>>> import numpy as np
>>> np.set_printoptions(precision=2, suppress=True, linewidth=160)
>>> tidy = lambda a: np.round(a, 2) + 0
>>> W0 = np.loadtxt("a.csv", delimiter=",")
>>> print(W0)
[[ 6. -2.  2.  1.]
 [-2.  9. -4. -2.]
 [ 2. -4.  9.  2.]
 [ 1. -2.  2.  6.]]
>>> f = np.array([-1, 5, -1, 5])
>>> M2 = W0 + np.outer(f, np.eye(4)[2])
>>> print(np.linalg.matrix_rank(M2 - W0))
1
>>> print(tidy(np.linalg.det(M2) / np.linalg.det(W0)), tidy(1 + np.linalg.solve(W0, f)[2]))
1.01 1.01
>>> print(np.allclose(W0 @ W0.T, W0.T @ W0))
True
>>> print((W0 + W0.T) / 2)
[[ 6. -2.  2.  1.]
 [-2.  9. -4. -2.]
 [ 2. -4.  9.  2.]
 [ 1. -2.  2.  6.]]
>>> print(tidy(np.abs(np.linalg.eigvals(W0)).max()))
15.0
>>> print(np.allclose(W0, W0.T))
True
>>> w, evecs = np.linalg.eigh(W0)
>>> x = np.array([3, 4, 5, 4])
>>> print((np.sign(evecs[:, -1].round(6)) == np.sign(evecs[0, -1].round(6))).astype(int))
[1 0 1 1]
>>> print(np.abs(W0).sum(axis=1).max(), np.abs(w).max())
17.0 15.0
>>> print(tidy(x @ W0 @ x / (x @ x)), w[0], w[-1])
6.23 5.0 15.0
>>> print(tidy(evecs * np.sqrt(w) @ evecs.T))
[[ 2.4  -0.33  0.33  0.16]
 [-0.33  2.89 -0.65 -0.33]
 [ 0.33 -0.65  2.89  0.33]
 [ 0.16 -0.33  0.33  2.4 ]]
>>> print(tidy(evecs * np.abs(w) @ evecs.T))
[[ 6. -2.  2.  1.]
 [-2.  9. -4. -2.]
 [ 2. -4.  9.  2.]
 [ 1. -2.  2.  6.]]
>>> print(tidy(np.linalg.eigvalsh(W0[1:, 1:])))
[ 5.  5. 14.]
>>> rng = np.random.default_rng(180)
>>> idx = rng.permutation(4)
>>> print(idx)
[0 1 3 2]
>>> M2 = W0[idx][:, idx]
>>> print(np.diag(M2))
[6. 9. 6. 9.]
>>> print(np.allclose(M2, W0))
False
>>> print(M2)
[[ 6. -2.  1.  2.]
 [-2.  9. -2. -4.]
 [ 1. -2.  6.  2.]
 [ 2. -4.  2.  9.]]
>>> X = np.loadtxt("x.csv", delimiter=",")
>>> print(tidy(X))
[[0.25 0.25 0.   0.5 ]
 [0.   0.6  0.2  0.2 ]
 [0.25 0.   0.75 0.  ]
 [0.29 0.29 0.29 0.14]]
>>> M2 = np.linalg.inv(X)
>>> print((np.abs(M2) > 1e-9).astype(int))
[[1 1 1 1]
 [1 1 1 1]
 [1 1 1 1]
 [1 1 1 1]]
>>> print(tidy(X @ M2))
[[1. 0. 0. 0.]
 [0. 1. 0. 0.]
 [0. 0. 1. 0.]
 [0. 0. 0. 1.]]
>>> print(tidy(np.linalg.det(X) * M2))
[[ 0.02  0.08  0.05 -0.19]
 [ 0.04 -0.04  0.04 -0.06]
 [-0.01 -0.03 -0.06  0.06]
 [-0.1  -0.02 -0.04  0.12]]
>>> x = np.array([1, 0, 0, 1])
>>> print((X @ x).argmax())
0
>>> print(tidy(X @ x))
[0.75 0.2  0.25 0.43]
>>> idx = rng.permutation(4)
>>> print(idx)
[2 3 1 0]
>>> M2 = X[idx][:, idx]
>>> print(tidy(M2))
[[0.75 0.   0.   0.25]
 [0.29 0.14 0.29 0.29]
 [0.2  0.2  0.6  0.  ]
 [0.   0.5  0.25 0.25]]
>>> print(tidy(np.trace(M2)))
1.74
>>> print(tidy(np.sort(np.abs(np.linalg.eigvals(M2)))))
[0.16 0.47 0.47 1.  ]
>>> idx = rng.permutation(4)
>>> M2 = X[:, idx] * rng.choice([-1, 1], 4)
>>> print(tidy(M2))
[[ 0.5   0.25 -0.25  0.  ]
 [ 0.2   0.   -0.6  -0.2 ]
 [ 0.    0.25  0.   -0.75]
 [ 0.14  0.29 -0.29 -0.29]]
>>> Uu, _, vt = np.linalg.svd(X.T @ M2)
>>> print(idx)
[3 0 1 2]
>>> A = np.load("test6.npy")
>>> print(A)
[[ 0.  0. -1.  2. -1.  2.]
 [ 0.  0.  3.  2.  3. -1.]
 [-1.  3.  0.  0.  0.  0.]
 [ 2.  2.  0.  0.  0.  0.]
 [-1.  3.  0.  0.  0.  0.]
 [ 2. -1.  0.  0.  0.  0.]]
>>> idx = rng.permutation(6)
>>> print(idx)
[3 5 1 4 2 0]
>>> M2 = A[idx][:, idx]
>>> print(np.trace(M2))
0.0
>>> print(tidy(np.linalg.det(M2)), tidy(np.linalg.det(A[idx])))
0.0 0.0
>>> mat = np.loadtxt("arr.csv", delimiter=",")
>>> print(tidy(mat))
[[  8.44   2.94   1.     6.75]
 [  4.31   2.48   1.     4.92]
 [  0.43   2.05   1.     3.19]
 [ -5.09   1.43   1.     0.74]
 [-10.93   0.79   1.    -1.86]
 [-16.22   0.2    1.    -4.21]
 [  7.09   2.79   1.     6.15]
 [-11.62   0.71   1.    -2.17]
 [  1.48   2.16   1.     3.66]
 [  8.12   2.9    1.     6.61]
 [ -8.06   1.1    1.    -0.58]
 [  6.8    2.76   1.     6.02]
 [ 13.74   3.53   1.     9.11]
 [-20.64  -0.29   1.    -6.18]
 [  2.27   2.25   1.     4.01]
 [  7.94   2.88   1.     6.53]
 [ 17.6    3.96   1.    10.82]
 [ -5.44   1.4    1.     0.58]
 [-17.59   0.05   1.    -4.82]
 [  1.76   2.2    1.     3.78]
 [  1.53   2.17   1.     3.68]
 [ 12.5    3.39   1.     8.56]]
>>> T = np.stack([mat, 5 * mat, mat[::-1]])
>>> print(tidy(np.linalg.norm(T, axis=(1, 2))))
[ 56.16 280.82  56.16]
>>> print(tidy(np.einsum("bij,cij->bc", T, T)))
[[ 3154.37 15771.86   381.77]
 [15771.86 78859.28  1908.85]
 [  381.77  1908.85  3154.37]]
>>> print(T.shape)
(3, 22, 4)
>>> w, evecs = np.linalg.eigh(A)
>>> x = np.array([1, 0, 3, 1, 2, 5])
>>> print(x @ A @ x / (x @ x), tidy(w[0]), tidy(w[-1]))
0.35 -4.91 4.91
>>> print(tidy(evecs * np.maximum(w, 0) @ evecs.T))
[[ 1.56 -0.25 -0.5   1.   -0.5   1.  ]
 [-0.25  2.38  1.5   1.    1.5  -0.5 ]
 [-0.5   1.5   1.02  0.38  1.02 -0.52]
 [ 1.    1.    0.38  1.22  0.38  0.47]
 [-0.5   1.5   1.02  0.38  1.02 -0.52]
 [ 1.   -0.5  -0.52  0.47 -0.52  0.69]]
>>> print(np.abs(A).sum(axis=1).max(), tidy(np.abs(w).max()))
9.0 4.91
